% python3 -q
>>> import numpy as np
>>> np.set_printoptions(precision=3, suppress=True, linewidth=100, floatmode="fixed")
>>> def rnd(a):
...     return np.round(a, 3) + 0
... 
>>> arr = np.load("layer14.npy")
>>> arr
array([[ 4.000, -4.000,  3.000,  1.000],
       [-4.000,  6.000, -2.000, -2.000],
       [-6.000,  8.000, -3.000, -3.000],
       [-8.000, 10.000, -6.000, -2.000]])
>>> [round(float(x), 3) for x in np.linalg.svd(arr, compute_uv=False)[:3]]
[20.462, 2.208, 0.651]
>>> rnd(np.linalg.norm(arr, 2) / np.linalg.norm(arr))
np.float64(0.994)
>>> left, sig, vt = np.linalg.svd(arr, full_matrices=False)
>>> rnd(left.T @ arr @ vt.T)
array([[20.462,  0.000,  0.000,  0.000],
       [ 0.000,  2.208,  0.000,  0.000],
       [ 0.000,  0.000,  0.651,  0.000],
       [ 0.000,  0.000,  0.000,  0.000]])
>>> rnd(sig)
array([20.462,  2.208,  0.651,  0.000])
>>> rnd(np.abs(vt[0]))
array([0.561, 0.717, 0.364, 0.197])
>>> rnd(vt @ vt.T)
array([[1.000, 0.000, 0.000, 0.000],
       [0.000, 1.000, 0.000, 0.000],
       [0.000, 0.000, 1.000, 0.000],
       [0.000, 0.000, 0.000, 1.000]])
>>> rnd(left.T @ left)
array([[1.000, 0.000, 0.000, 0.000],
       [0.000, 1.000, 0.000, 0.000],
       [0.000, 0.000, 1.000, 0.000],
       [0.000, 0.000, 0.000, 1.000]])
>>> (sig > 1e-8).sum()
np.int64(3)
>>> left.shape, sig.shape, vt.shape
((4, 4), (4,), (4, 4))
>>> rnd(sig / sig[0])
array([1.000, 0.108, 0.032, 0.000])
>>> f, v = arr[2], arr[3]
>>> f @ f
np.float64(118.0)
>>> p = (f @ v) / (f @ f) * f
>>> print(rnd(v - p))
[-0.271 -0.305 -2.136  1.864]
>>> print(rnd(p))
[-7.729 10.305 -3.864 -3.864]
>>> rnd((v - p) @ f)
np.float64(0.0)
>>> W1 = np.array([[-3, 0, -2, -2, -3, 1],
...     [-1, -2, 2, -2, 1, -2],
...     [-3, -3, 2, -1, -3, 3],
...     [2, -2, 3, 3, 2, 3]])
>>> coef = np.array([5, 3, 2, 3, 0, 0])
>>> H = np.maximum(arr @ W1 + coef, 0)
>>> H
array([[ 0.000,  0.000,  0.000,  3.000,  0.000, 24.000],
       [13.000,  1.000, 12.000,  0.000, 20.000,  0.000],
       [18.000,  2.000, 15.000,  0.000, 29.000,  0.000],
       [33.000,  5.000, 20.000,  0.000, 48.000,  0.000]])
>>> (H > 0).astype(int)
array([[0, 0, 0, 1, 0, 1],
       [1, 1, 1, 0, 1, 0],
       [1, 1, 1, 0, 1, 0],
       [1, 1, 1, 0, 1, 0]])
>>> cent = np.array([[0, -1], [1, 0], [2, -1], [0, -2], [2, 0], [-1, 1]])
>>> W1 @ cent
array([[-11,  10],
       [  6,   1],
       [ -8,   6],
       [  5,  -8]])
>>> A = np.load("block17.npy")
>>> A
array([[ 0,  0,  3,  0,  0,  0],
       [ 0,  0,  0,  0,  0, -1],
       [ 1,  0,  0,  0,  0,  0],
       [ 0,  0,  0, -3,  0,  0],
       [ 0,  5,  0,  0,  0,  0],
       [ 0,  0,  0,  0, -4,  0]])
>>> out = np.linalg.invert(A)
Traceback (most recent call last):
  File "<python-input-31>", line 1, in <module>
    out = np.linalg.invert(A)
          ^^^^^^^^^^^^^^^^
AttributeError: module 'numpy.linalg' has no attribute 'invert'
>>> out = np.linalg.inv(A)
>>> rnd(np.linalg.slogdet(A)[0])
np.float64(1.0)
>>> rnd(np.linalg.cond(A))
np.float64(5.0)
>>> x = np.array([1, -2, -1, 3, -1, -2])
>>> y = A @ x
>>> print(y)
[ -3   2   1  -9 -10   4]
>>> print(rnd(np.linalg.solve(A, y)))
[ 1.000 -2.000 -1.000  3.000 -1.000 -2.000]
>>> rnd(np.linalg.solve(A, y + A[:, 1]))
array([ 1.000, -1.000, -1.000,  3.000, -1.000, -2.000])
>>> rnd(np.linalg.solve(A.T, A[2]))
array([0.000, 0.000, 1.000, 0.000, 0.000, 0.000])
>>> out = np.array([[0, 1, 1, 2, 2, -2, 2, 0, -2, 0],
...     [1, 1, 1, -1, 2, 1, 2, -1, -2, -2],
...     [-1, 1, 1, 2, 1, -2, 2, -1, 1, -2],
...     [2, 0, -1, -1, -1, -1, 1, -1, 0, 2],
...     [2, -1, -1, 1, 0, 2, -2, 1, 2, 0],
...     [2, 1, 2, -2, 2, -2, 1, 1, 0, -1],
...     [1, 0, -2, -2, 0, -1, -2, 0, 1, 0],
...     [-2, 0, 1, 0, 2, 1, 1, 1, 0, 2],
...     [2, -2, 2, 1, -1, 0, -1, -2, -1, -2],
...     [-1, -2, -1, -1, 1, -1, 0, 2, 0, -1]])
>>> out[-1] = out[0]
>>> K = out + 0.1 * np.eye(10)
>>> print(K)
[[ 0.100  1.000  1.000  2.000  2.000 -2.000  2.000  0.000 -2.000  0.000]
 [ 1.000  1.100  1.000 -1.000  2.000  1.000  2.000 -1.000 -2.000 -2.000]
 [-1.000  1.000  1.100  2.000  1.000 -2.000  2.000 -1.000  1.000 -2.000]
 [ 2.000  0.000 -1.000 -0.900 -1.000 -1.000  1.000 -1.000  0.000  2.000]
 [ 2.000 -1.000 -1.000  1.000  0.100  2.000 -2.000  1.000  2.000  0.000]
 [ 2.000  1.000  2.000 -2.000  2.000 -1.900  1.000  1.000  0.000 -1.000]
 [ 1.000  0.000 -2.000 -2.000  0.000 -1.000 -1.900  0.000  1.000  0.000]
 [-2.000  0.000  1.000  0.000  2.000  1.000  1.000  1.100  0.000  2.000]
 [ 2.000 -2.000  2.000  1.000 -1.000  0.000 -1.000 -2.000 -0.900 -2.000]
 [ 0.000  1.000  1.000  2.000  2.000 -2.000  2.000  0.000 -2.000  0.100]]
>>> x = np.array([1, 5, 5, 4, -5, -3, 0, -4, -3, -2])
>>> y = K @ x
>>> coef, lr = np.zeros(10), 1 / np.linalg.norm(K, 2) ** 2
>>> for i in range(300):
...     coef -= lr * K.T @ (K @ coef - y)
...     if i % 50 == 0: print(i, round(np.linalg.norm(K @ coef - y), 3))
... 
0 25.695
50 1.773
100 0.606
150 0.221
200 0.111
250 0.09
>>> rnd(np.linalg.cond(K))
np.float64(621.081)
>>> print(rnd(coef))
[ 0.735  0.766  3.071  3.464 -4.929 -3.642  2.614 -1.926 -3.334 -3.495]
>>> f = np.array([3, 3, 0, 4, 4, 3, 0, 1, 1, 3])
>>> out = K + np.outer(f, np.eye(10)[4])
>>> rnd(np.linalg.det(out) / np.linalg.det(K)), rnd(1 + np.linalg.solve(K, f)[4])
(np.float64(2.225), np.float64(2.225))
>>> np.linalg.matrix_rank(np.linalg.inv(out) - np.linalg.inv(K), tol=1e-8)
np.int64(1)
>>> F = np.loadtxt("mat.csv", delimiter=",")
>>> print(F)
[[ -8.023   0.600   0.800  -0.500  -1.600  -0.600  -0.200]
 [ -2.807  -0.400   0.800   0.400  -0.600   1.300   0.200]
 [  1.893   0.200   0.700   0.700   0.400   1.300  -0.800]
 [-10.555  -0.700   0.300   1.400  -2.100  -1.400  -1.200]
 [ -1.506   0.300   1.000  -0.500  -0.300  -0.700   0.400]
 [ -3.458   0.300   1.300   0.300  -0.700   0.200  -0.800]
 [ -9.802   0.500   0.300  -0.800  -1.900  -0.900   0.800]
 [ -4.079  -0.200   0.900  -0.600  -0.800  -0.600   0.100]
 [  9.117   0.900   0.400   0.000   1.900   1.200  -0.700]
 [ -4.577  -0.900   0.700   0.400  -1.000  -1.800   0.200]
 [ -5.587  -0.900   0.700  -1.400  -1.000  -1.500   0.300]
 [ -2.788  -1.400  -0.900   0.300  -0.600  -1.400  -1.300]
 [ -2.788  -1.900   1.800  -0.900  -0.600   1.100   0.600]
 [ -1.497   0.700   0.000   1.100  -0.300  -0.900  -2.200]
 [  2.087  -0.800   0.600   0.700   0.400  -0.300  -1.400]
 [ -3.888  -2.700  -0.500   0.500  -0.700   0.500   0.500]
 [ -4.221   0.300   1.200   1.000  -0.900  -0.200  -0.300]
 [ -1.016   1.400   0.800  -0.200  -0.200   0.800   0.300]
 [  5.165  -0.200  -0.800  -0.700   1.100  -0.600  -1.200]
 [  3.437  -0.300   0.900  -1.400   0.600  -0.400   1.300]
 [ -1.483   0.400   0.700  -0.400  -0.400  -1.400  -0.700]
 [ -0.663   0.400   0.400  -1.500  -0.100   0.300  -1.300]
 [  1.980  -0.700   1.000   0.200   0.400   0.300   1.700]
 [ -8.162  -0.200  -0.400   0.200  -1.600   0.300   0.900]
 [  2.407  -1.700  -0.400  -0.700   0.400   0.300   0.100]
 [  3.599  -0.600   2.900  -3.100   0.700   0.500   0.000]
 [ -7.587   0.200  -0.400  -0.400  -1.500  -0.400   0.600]
 [  0.494  -0.600  -2.600  -0.800   0.100   1.200  -0.500]
 [  5.053  -0.500   0.000  -0.100   1.100   3.000  -0.400]
 [ -2.227   0.300  -0.700   0.600  -0.400  -0.400   0.200]
 [  6.101   1.000   1.900   0.700   1.200  -0.700  -1.300]]
>>> ang = np.radians(180)
>>> r_ = np.eye(10)
>>> r_[7, 7] = r_[0, 0] = np.cos(ang)
>>> r_[7, 0], r_[0, 7] = -np.sin(ang), np.sin(ang)
>>> rnd(r_)
array([[-1.000,  0.000,  0.000,  0.000,  0.000,  0.000,  0.000,  0.000,  0.000,  0.000],
       [ 0.000,  1.000,  0.000,  0.000,  0.000,  0.000,  0.000,  0.000,  0.000,  0.000],
       [ 0.000,  0.000,  1.000,  0.000,  0.000,  0.000,  0.000,  0.000,  0.000,  0.000],
       [ 0.000,  0.000,  0.000,  1.000,  0.000,  0.000,  0.000,  0.000,  0.000,  0.000],
       [ 0.000,  0.000,  0.000,  0.000,  1.000,  0.000,  0.000,  0.000,  0.000,  0.000],
       [ 0.000,  0.000,  0.000,  0.000,  0.000,  1.000,  0.000,  0.000,  0.000,  0.000],
       [ 0.000,  0.000,  0.000,  0.000,  0.000,  0.000,  1.000,  0.000,  0.000,  0.000],
       [ 0.000,  0.000,  0.000,  0.000,  0.000,  0.000,  0.000, -1.000,  0.000,  0.000],
       [ 0.000,  0.000,  0.000,  0.000,  0.000,  0.000,  0.000,  0.000,  1.000,  0.000],
       [ 0.000,  0.000,  0.000,  0.000,  0.000,  0.000,  0.000,  0.000,  0.000,  1.000]])
>>> out = K @ r_.T
>>> rnd(np.linalg.svd(K, compute_uv=False)), rnd(np.linalg.svd(out, compute_uv=False))
(array([9.039, 5.884, 5.162, 4.258, 3.746, 3.416, 2.622, 2.251, 1.323, 0.015]), array([9.039, 5.884, 5.162, 4.258, 3.746, 3.416, 2.622, 2.251, 1.323, 0.015]))
>>> np.allclose(K @ K.T, out @ out.T)
True
